In [1]: import numpy as np

In [2]: np.set_printoptions(precision=3, suppress=True, linewidth=140)

In [3]: rng = np.random.default_rng(8509)

In [4]: t = rng.uniform(0, 2 * np.pi, 22)

In [5]: O, _ = np.linalg.qr(np.array([[0.8, 1.1], [0.8, -0.3], [0.6, 0.9], [-0.6, 1.5], [-2.4, 0.3]]))

In [6]: mat = 10 * np.c_[np.cos(t), np.sin(t)] @ O.T

In [7]: print(mat)
[[-5.787  0.805 -4.694 -6.608  0.41 ]
 [ 4.715  2.202  3.671  0.637 -7.684]
 [-0.29  -3.114 -0.066  4.908  8.132]
 [-0.398  3.081 -0.484 -5.479 -7.752]
 [-1.164 -3.1   -0.77   4.087  8.47 ]
 [-0.312  3.087 -0.416 -5.412 -7.805]
 [-6.153 -0.17  -4.935 -5.32   3.075]
 [-5.807 -1.284 -4.597 -3.155  5.791]
 [ 5.157  1.921  4.041  1.506 -7.15 ]
 [ 5.745 -0.865  4.662  6.668 -0.239]
 [ 3.325 -2.468  2.804  7.126  4.92 ]
 [-4.77  -2.171 -3.716 -0.738  7.628]
 [ 3.349 -2.459  2.823  7.133  4.888]
 [ 2.823  2.883  2.114 -2.216 -8.622]
 [-5.852 -1.219 -4.637 -3.306  5.642]
 [ 4.164  2.469  3.213 -0.308 -8.133]
 [-5.439  1.216 -4.436 -6.973 -0.796]
 [-4.263  2.054 -3.535 -7.293 -3.454]
 [ 4.718 -1.788  3.887  7.266  2.577]
 [ 4.641  2.243  3.609  0.503 -7.756]
 [-5.924 -1.104 -4.701 -3.562  5.377]
 [-3.087 -2.821 -2.329  1.874  8.578]]

In [8]: dist = np.linalg.norm(mat[:, None] - mat[None], axis=-1)

In [9]: dist.mean(axis=1).argmax()
Out[9]: np.int64(9)

In [10]: np.linalg.matrix_rank(dist ** 2)
Out[10]: np.int64(3)

In [11]: print(np.flatnonzero(dist[12] < dist.mean() / 2))
[ 2  9 10 12 18]

In [12]: r = np.linalg.matrix_rank(mat)

In [13]: r
Out[13]: np.int64(2)

In [14]: null = np.linalg.svd(mat)[2][r:].T

In [15]: np.allclose(mat @ null, 0)
Out[15]: True

In [16]: A = np.triu(rng.random((6, 6)) < 0.4, 1).astype(int)

In [17]: A = A + A.T

In [18]: A
Out[18]: 
array([[0, 1, 1, 0, 1, 0],
       [1, 0, 0, 1, 0, 0],
       [1, 0, 0, 0, 0, 0],
       [0, 1, 0, 0, 0, 1],
       [1, 0, 0, 0, 0, 0],
       [0, 0, 0, 1, 0, 0]])

In [19]: print(np.linalg.cond(A) > 100)
True

In [20]: np.all(np.linalg.eigvalsh(A) > 0)
Out[20]: np.False_

In [21]: [round(float(np.linalg.det(A[:i, :i])), 2) + 0 for i in range(1, 7)]
Out[21]: [0.0, -1.0, 0.0, 1.0, 0.0, 0.0]

In [22]: round(float(np.linalg.eigvalsh(A).min()), 3)
Out[22]: -1.902

In [23]: ev, evecs = np.linalg.eigh(A)

In [24]: ev
Out[24]: array([-1.902, -1.176,  0.   ,  0.   ,  1.176,  1.902])

In [25]: print(np.round(np.linalg.svd(A, compute_uv=False), 3) + 0)
[1.902 1.902 1.176 1.176 0.    0.   ]

In [26]: np.unique(ev.round(6) + 0, return_counts=True)[1]
Out[26]: array([1, 1, 2, 1, 1])

In [27]: (ev > 1e-8).sum(), (ev < -1e-8).sum()
Out[27]: (np.int64(2), np.int64(2))

In [28]: round(float(ev.sum()), 3), np.trace(A)
Out[28]: (0.0, np.int64(0))

In [29]: print(np.linalg.eigvalsh(A + -1 * np.eye(6)))
[-2.902 -2.176 -1.    -1.     0.176  0.902]

In [30]: E = rng.normal(size=(23, 5))

In [31]: E = 10 * E / np.linalg.norm(E, axis=1, keepdims=True)

In [32]: E
Out[32]: 
array([[ 1.444,  8.441, -1.809, -0.89 ,  4.754],
       [-0.361,  4.932,  7.155, -0.619, -4.895],
       [-0.542,  0.733,  9.041, -1.956, -3.689],
       [-5.197,  1.613,  7.182,  0.224, -4.331],
       [ 1.642, -3.038,  6.147, -6.486,  2.867],
       [ 9.73 , -1.805,  0.011,  0.874, -1.144],
       [ 3.586,  3.451,  3.76 ,  5.352,  5.697],
       [-7.044, -6.488, -2.003,  1.438, -1.488],
       [ 5.518,  1.448, -0.251, -7.133,  4.063],
       [-7.909,  5.554, -1.244, -0.618, -2.161],
       [ 5.741, -4.573,  6.469,  0.783, -1.915],
       [-3.409,  6.415, -2.214, -6.468,  0.702],
       [ 6.801, -2.914,  6.683, -0.398,  0.651],
       [-2.696,  6.705,  2.375,  4.651, -4.528],
       [-5.078,  5.95 , -4.75 ,  3.941, -0.845],
       [ 2.14 , -5.5  ,  1.586, -4.763, -6.322],
       [-4.826,  7.275,  1.52 , -3.125,  3.422],
       [ 2.012, -3.531,  4.189,  7.498,  3.116],
       [-2.487, -8.851, -0.356,  3.895,  0.417],
       [-5.146, -3.227,  7.491, -0.094, -2.642],
       [ 3.786, -4.885,  5.364,  0.372, -5.736],
       [-1.361,  8.187,  3.406,  0.403, -4.4  ],
       [-3.115,  2.174, -1.019,  0.87 , -9.153]])

In [33]: out = np.c_[E[:, :4] @ np.array([[9, 0, 4, 4], [4, 4, 4, 8], [5, 6, 1, 1], [2, 5, 6, 4]]), np.array([-1, -1, 0, 0, 0, 1, 2, 1, -2, -1, -1, 2, 0, 1, 1, 2, 0, 0, -2, 2, 0, -1, -2])]

In [34]: out
Out[34]: 
array([[ 35.939,  18.46 ,  32.392,  67.936,  -1.   ],
       [ 51.018,  59.562,  21.723,  42.69 ,  -1.   ],
       [ 39.345,  47.394,  -1.932,   4.91 ,   0.   ],
       [ -3.968,  50.665,  -5.811,   0.191,   0.   ],
       [ 20.392,  -7.701, -38.351, -37.532,   0.   ],
       [ 82.155,  -2.78 ,  36.956,  27.989,   1.   ],
       [ 75.577,  63.12 ,  64.017,  67.117,   2.   ],
       [-96.484, -30.778, -47.501, -76.328,   1.   ],
       [ 39.937, -31.38 , -15.183,   4.877,  -2.   ],
       [-56.42 ,  11.665, -14.371,   9.081,  -1.   ],
       [ 67.288,  24.443,  15.841,  -4.017,  -1.   ],
       [-29.027, -19.963, -28.999,   9.596,   2.   ],
       [ 82.177,  26.456,  19.846,   8.985,   0.   ],
       [ 23.739,  64.327,  46.321,  63.84 ,   1.   ],
       [-37.769,  15.006,  22.386,  38.303,   1.   ],
       [ -4.341, -36.303, -40.436, -52.91 ,   2.   ],
       [-12.984,  22.594,  -7.436,  27.913,   0.   ],
       [ 39.921,  48.5  ,  43.098,  13.976,   0.   ],
       [-51.777, -18.065, -22.335, -65.53 ,  -2.   ],
       [-21.957,  31.568, -26.566, -39.285,   2.   ],
       [ 42.098,  14.502,   3.201, -17.081,   0.   ],
       [ 38.332,  55.197,  33.125,  65.068,  -1.   ],
       [-22.694,   6.934,   0.439,   7.394,  -2.   ]])

In [35]: np.round(np.linalg.norm(out - E @ np.linalg.lstsq(E, out)[0], axis=0), 3) + 0
Out[35]: array([0.   , 0.   , 0.   , 0.   , 6.024])

In [36]: np.round(np.linalg.lstsq(E, out[:, 0])[0], 3) + 0
Out[36]: array([9., 4., 5., 2., 0.])
